>>> import numpy as np
>>> from numpy import linalg as LA
>>> np.set_printoptions(suppress=True, linewidth=160)
>>> tidy = lambda a: np.round(a, 3) + 0
>>> sigma = 20 * 0.9 ** np.arange(8)
>>> rng = np.random.default_rng(95788)
>>> feats = rng.normal(size=(14, 8)) * rng.permutation(sigma)
>>> tidy(feats)
array([[  6.757,  -5.037,  -2.937,  -0.543,   0.93 ,   1.265,   4.322,  10.327],
       [  5.84 ,  -4.824, -11.669, -15.322,  -5.737, -21.239, -14.919,  11.947],
       [ 23.992,  -9.312,   0.347, -14.288,  -2.758,  -1.617,   3.233,  -5.115],
       [  2.75 ,   2.619,  11.103,  -4.094,   1.689, -17.695, -19.847,  14.577],
       [ -6.326,  28.581,   9.533,   3.132,  -2.109,   8.86 ,  -3.555,   6.718],
       [ -0.793,  -5.662, -10.249,  -5.45 ,  -4.252, -21.376,   8.162,  12.44 ],
       [  6.491,  -0.465,  -9.747,  13.81 , -15.387,   9.45 ,   6.439,   3.36 ],
       [  1.759, -16.06 ,  11.005,  -7.009,  14.512,   1.799, -22.745, -17.517],
       [ 12.811,  23.663,   5.919, -26.146,  -7.74 ,   5.681,  13.479,   1.981],
       [  9.366, -13.091,   9.796,  17.099,  33.058,   3.102,  21.029, -21.937],
       [  3.572,  23.821,  -1.07 ,  -8.044,   2.631,  -3.673,  13.405,  -3.057],
       [ 16.547,  -3.241, -15.446,  -2.974,   3.421, -11.771,   6.571,   3.5  ],
       [ 10.454,   2.728,  -6.437, -27.213, -23.073,  11.159,   8.862,   8.64 ],
       [  6.072,  26.76 ,  20.995,   1.493,  -8.978,  -4.272, -26.047,   8.371]])
>>> ang = np.radians(15)
>>> r_ = np.eye(8)
>>> r_[5, 5] = r_[3, 3] = np.cos(ang)
>>> r_[5, 3], r_[3, 5] = -np.sin(ang), np.sin(ang)
>>> tidy(r_)
array([[ 1.   ,  0.   ,  0.   ,  0.   ,  0.   ,  0.   ,  0.   ,  0.   ],
       [ 0.   ,  1.   ,  0.   ,  0.   ,  0.   ,  0.   ,  0.   ,  0.   ],
       [ 0.   ,  0.   ,  1.   ,  0.   ,  0.   ,  0.   ,  0.   ,  0.   ],
       [ 0.   ,  0.   ,  0.   ,  0.966,  0.   ,  0.259,  0.   ,  0.   ],
       [ 0.   ,  0.   ,  0.   ,  0.   ,  1.   ,  0.   ,  0.   ,  0.   ],
       [ 0.   ,  0.   ,  0.   , -0.259,  0.   ,  0.966,  0.   ,  0.   ],
       [ 0.   ,  0.   ,  0.   ,  0.   ,  0.   ,  0.   ,  1.   ,  0.   ],
       [ 0.   ,  0.   ,  0.   ,  0.   ,  0.   ,  0.   ,  0.   ,  1.   ]])
>>> M2 = feats @ r_.T
>>> tidy(np.abs(M2 - feats).max(axis=0))
array([0.   , 0.   , 0.   , 5.347, 0.   , 6.663, 0.   , 0.   ])
>>> tidy(LA.det(r_)), tidy(np.trace(r_))
(np.float64(1.0), np.float64(7.932))
>>> np.allclose(feats @ feats.T, M2 @ M2.T)
True
>>> P = feats @ LA.solve(feats.T @ feats, feats.T)
>>> tidy(np.trace(P))
np.float64(8.0)
>>> np.allclose(P @ P, P)
True
>>> tidy(P @ feats[:, 4])
array([  0.93 ,  -5.737,  -2.758,   1.689,  -2.109,  -4.252, -15.387,  14.512,  -7.74 ,  33.058,   2.631,   3.421, -23.073,  -8.978])
>>> z = rng.permutation(8)
>>> M2 = feats[:, z] * rng.choice([-1, 1], 8)
>>> tidy(M2)
array([[ -0.543,  -4.322,   2.937,  -1.265,  -6.757,  -0.93 ,  -5.037, -10.327],
       [-15.322,  14.919,  11.669,  21.239,  -5.84 ,   5.737,  -4.824, -11.947],
       [-14.288,  -3.233,  -0.347,   1.617, -23.992,   2.758,  -9.312,   5.115],
       [ -4.094,  19.847, -11.103,  17.695,  -2.75 ,  -1.689,   2.619, -14.577],
       [  3.132,   3.555,  -9.533,  -8.86 ,   6.326,   2.109,  28.581,  -6.718],
       [ -5.45 ,  -8.162,  10.249,  21.376,   0.793,   4.252,  -5.662, -12.44 ],
       [ 13.81 ,  -6.439,   9.747,  -9.45 ,  -6.491,  15.387,  -0.465,  -3.36 ],
       [ -7.009,  22.745, -11.005,  -1.799,  -1.759, -14.512, -16.06 ,  17.517],
       [-26.146, -13.479,  -5.919,  -5.681, -12.811,   7.74 ,  23.663,  -1.981],
       [ 17.099, -21.029,  -9.796,  -3.102,  -9.366, -33.058, -13.091,  21.937],
       [ -8.044, -13.405,   1.07 ,   3.673,  -3.572,  -2.631,  23.821,   3.057],
       [ -2.974,  -6.571,  15.446,  11.771, -16.547,  -3.421,  -3.241,  -3.5  ],
       [-27.213,  -8.862,   6.437, -11.159, -10.454,  23.073,   2.728,  -8.64 ],
       [  1.493,  26.047, -20.995,   4.272,  -6.072,   8.978,  26.76 ,  -8.371]])
>>> left, _, vt = LA.svd(feats.T @ M2)
>>> z
array([3, 6, 2, 5, 0, 4, 1, 7])
>>> tidy(LA.lstsq(feats, M2)[0])
array([[ 0.,  0.,  0.,  0., -1.,  0.,  0.,  0.],
       [ 0.,  0.,  0.,  0.,  0.,  0.,  1.,  0.],
       [ 0.,  0., -1.,  0.,  0.,  0.,  0.,  0.],
       [ 1.,  0.,  0.,  0.,  0.,  0.,  0.,  0.],
       [ 0.,  0.,  0.,  0.,  0., -1.,  0.,  0.],
       [ 0.,  0.,  0., -1.,  0.,  0.,  0.,  0.],
       [ 0., -1.,  0.,  0.,  0.,  0.,  0.,  0.],
       [ 0.,  0.,  0.,  0.,  0.,  0.,  0., -1.]])
>>> P = M2 @ LA.solve(M2.T @ M2, M2.T)
>>> tidy(LA.eigvalsh(P))
array([0., 0., 0., 0., 0., 0., 1., 1., 1., 1., 1., 1., 1., 1.])
>>> u = np.array([-2, -1, -1, 2, 2, -1, -2])
>>> K = np.outer(rng.normal(size=16), u) + 0.3 * rng.normal(size=(16, 7))
>>> tidy(K)
array([[-0.337, -0.365, -0.512,  0.235,  0.713, -0.176, -0.266],
       [-3.708, -1.687, -1.844,  3.961,  4.225, -2.07 , -3.205],
       [-3.151, -0.997, -1.385,  2.765,  3.052, -1.019, -3.192],
       [-1.117, -0.34 , -0.319,  0.719,  0.955, -0.478, -1.219],
       [ 0.338,  0.084,  0.283, -0.411, -0.858,  0.073,  0.574],
       [-0.698, -0.202, -0.306,  0.834,  0.997, -0.678, -0.733],
       [-0.312, -0.043, -0.317,  0.582,  1.254, -0.113, -1.175],
       [-0.923, -0.962, -0.831,  1.588,  2.291, -0.926, -2.678],
       [ 0.31 ,  0.539, -0.073, -0.809, -0.772, -0.278,  0.877],
       [-3.156, -1.345, -0.699,  2.699,  2.836, -1.198, -2.365],
       [ 0.159,  0.388, -0.32 ,  0.795, -0.21 , -0.44 , -0.317],
       [ 0.505,  0.81 ,  0.158, -0.745, -1.125,  0.069,  1.115],
       [-1.253, -0.877, -0.356,  0.548,  0.811, -0.547, -0.594],
       [ 2.977,  1.581,  1.258, -2.618, -3.34 ,  1.58 ,  2.572],
       [ 0.01 , -0.248, -0.234, -0.462, -0.452,  0.53 ,  0.315],
       [ 1.715,  0.349,  0.254, -1.624, -0.962, -0.125,  1.464]])
>>> x0 = np.array([0, 0, 0, 1, 0, 1, 1])
>>> target = K @ x0
>>> tidy(LA.solve(K.T @ K, K.T @ target))
array([0., 0., 0., 1., 0., 1., 1.])
>>> tidy(LA.lstsq(K, target)[0])
array([0., 0., 0., 1., 0., 1., 1.])
>>> target = target + 0.1 * rng.normal(size=16)
>>> tidy(target)
array([-0.035, -1.227, -1.684, -0.896,  0.441, -0.536, -0.875, -2.069, -0.211, -0.733, -0.012,  0.435, -0.506,  1.433,  0.055, -0.23 ])
>>> b, *_ = LA.lstsq(K, target)
>>> [round(float(LA.norm(LA.solve(K.T @ K + lam * np.eye(7), K.T @ target))), 2) for lam in (0, 1, 10, 100)]
[1.73, 0.87, 0.29, 0.15]
>>> tidy(b)
array([ 0.016, -0.125,  0.321,  1.056,  0.019,  0.737,  1.101])
>>> Xc = K - K.mean(axis=0)
>>> vecs = LA.svd(Xc)[2][:1]
>>> M2 = Xc - Xc @ vecs.T @ vecs
>>> tidy(LA.norm(M2) / LA.norm(Xc))
np.float64(0.208)
>>> LA.norm(M2, axis=1).round(6).argmax()
np.int64(7)
>>> tidy(np.cov(Xc @ vecs.T, rowvar=False))
np.float64(13.655)
>>> tidy(M2.std(axis=0))
array([0.371, 0.279, 0.2  , 0.25 , 0.235, 0.305, 0.333])
>>> m1 = np.load("w.npy")
>>> m1
array([[0, 0, 0],
       [0, 0, 7],
       [0, 0, 0]])
>>> # column 1 repeats column 0
>>> r = LA.matrix_rank(m1)
>>> r
np.int64(1)
>>> null = LA.svd(m1)[2][r:].T
>>> [int(LA.matrix_rank(m1[:, :j + 1])) for j in range(3)]
[0, 0, 1]
>>> [int(LA.matrix_rank(m1[:i])) for i in range(1, len(m1) + 1)]
[0, 1, 1]
>>> null.shape
(3, 2)
>>> [int(LA.matrix_rank(np.delete(m1, i, axis=0))) for i in range(3)]
[1, 0, 1]
>>> null @ null.T
array([[1., 0., 0.],
       [0., 1., 0.],
       [0., 0., 0.]])
>>> (LA.matrix_power((m1 != 0) + (m1.T != 0) + np.eye(3), 3) > 0).astype(int)
array([[1, 0, 0],
       [0, 1, 1],
       [0, 1, 1]])
>>> np.flatnonzero(LA.matrix_power((m1 != 0) + (m1.T != 0) + np.eye(3), 3)[2])
array([1, 2])
>>> tidy(np.sort(LA.eigvals(m1).real))
array([0., 0., 0.])
>>> m1 @ m1
array([[0, 0, 0],
       [0, 0, 0],
       [0, 0, 0]])
>>> np.prod(np.diag(m1)), tidy(LA.det(m1))
(np.int64(0), np.float64(0.0))
>>> try:
...     LA.inv(m1)
... except LA.LinAlgError as e:
...     print("failed:", e)
... 
failed: Singular matrix
>>> m1 @ m1
array([[0, 0, 0],
       [0, 0, 0],
       [0, 0, 0]])
>>> LA.matrix_rank(m1 - m1[0, 0] * np.eye(3))
np.int64(1)
>>> W0 = np.array([[1.3, 1.0, 1.0, 2.0, 2.0, 0.0, 1.0],
...     [2.0, 0.3, 1.0, 1.0, 0.0, 2.0, 1.0],
...     [1.0, 1.0, 1.3, 1.0, 2.0, 2.0, 1.0],
...     [2.0, 0.0, 0.0, 0.3, 2.0, 0.0, 2.0],
...     [1.0, 0.0, 2.0, 2.0, 1.3, 2.0, 2.0],
...     [2.0, 1.0, 0.0, 1.0, 0.0, 2.3, 1.0],
...     [1.0, 1.0, 1.0, 2.0, 2.0, 0.0, 1.3]])
>>> x0 = np.array([2, 1, 1, 1, 2, 3, 0])
>>> target = W0 @ x0
>>> b, lr = np.zeros(7), 1 / LA.norm(W0, 2) ** 2
>>> for i in range(150):
...     b -= lr * W0.T @ (W0 @ b - target)
...     if i % 50 == 0: print(i, round(LA.norm(W0 @ b - target), 3))
... 
0 4.186
50 0.707
100 0.343
>>> tidy(b)
array([1.76 , 1.522, 1.117, 0.793, 1.697, 2.866, 0.573])
>>> tidy(LA.cond(W0))
np.float64(70.928)
>>> G = W0.T @ W0
>>> np.allclose(G, G.T)
True
>>> tidy(np.diag(G))
array([16.69,  4.09,  8.69, 15.09, 17.69, 17.29, 13.69])
>>> tidy(LA.eigvalsh(G)[::-1])
array([71.64 , 11.478,  5.285,  2.665,  1.782,  0.366,  0.014])
>>> tidy(np.trace(G)), tidy((W0 ** 2).sum())
(np.float64(93.23), np.float64(93.23))
>>> (W0 + W0.T) / 2
array([[1.3, 1.5, 1. , 2. , 1.5, 1. , 1. ],
       [1.5, 0.3, 1. , 0.5, 0. , 1.5, 1. ],
       [1. , 1. , 1.3, 0.5, 2. , 1. , 1. ],
       [2. , 0.5, 0.5, 0.3, 2. , 0.5, 2. ],
       [1.5, 0. , 2. , 2. , 1.3, 1. , 2. ],
       [1. , 1.5, 1. , 0.5, 1. , 2.3, 0.5],
       [1. , 1. , 1. , 2. , 2. , 0.5, 1.3]])
>>> tidy(np.abs(LA.eigvals(W0)).max())
np.float64(8.236)
>>> tidy(LA.det(W0))
np.float64(10.37)
>>> tidy(np.sort(np.abs(LA.eigvals(W0))))
array([0.3  , 0.384, 1.754, 1.754, 1.884, 1.884, 8.236])
>>> M2 = np.array([[0, -2], [-9, 7]])
>>> J = np.kron(np.eye(2, dtype=int), M2)
>>> J
array([[ 0, -2,  0,  0],
       [-9,  7,  0,  0],
       [ 0,  0,  0, -2],
       [ 0,  0, -9,  7]])
>>> LA.matrix_power(J, 3)
array([[ 126, -134,    0,    0],
       [-603,  595,    0,    0],
       [   0,    0,  126, -134],
       [   0,    0, -603,  595]])
>>> assert J == J.T
Traceback (most recent call last):
  File "<python-input-87>", line 1, in <module>
    assert J == J.T
           ^^^^^^^^
ValueError: The truth value of an array with more than one element is ambiguous. Use a.any() or a.all()
>>> (J + J.T) / 2
array([[ 0. , -5.5,  0. ,  0. ],
       [-5.5,  7. ,  0. ,  0. ],
       [ 0. ,  0. ,  0. , -5.5],
       [ 0. ,  0. , -5.5,  7. ]])
>>> J.inv()
Traceback (most recent call last):
  File "<python-input-89>", line 1, in <module>
    J.inv()
    ^^^^^
AttributeError: 'numpy.ndarray' object has no attribute 'inv'
>>> x0 = np.array([1, 2, 2, 0])
>>> J @ (2 * x0)
array([ -8,  10,   0, -36])
>>> J * x0
array([[  0,  -4,   0,   0],
       [ -9,  14,   0,   0],
       [  0,   0,   0,   0],
       [  0,   0, -18,   0]])
>>> (J * x0).sum(axis=1)
array([ -4,   5,   0, -18])
>>> np.sign((J @ x0).round(6))
array([-1,  1,  0, -1])
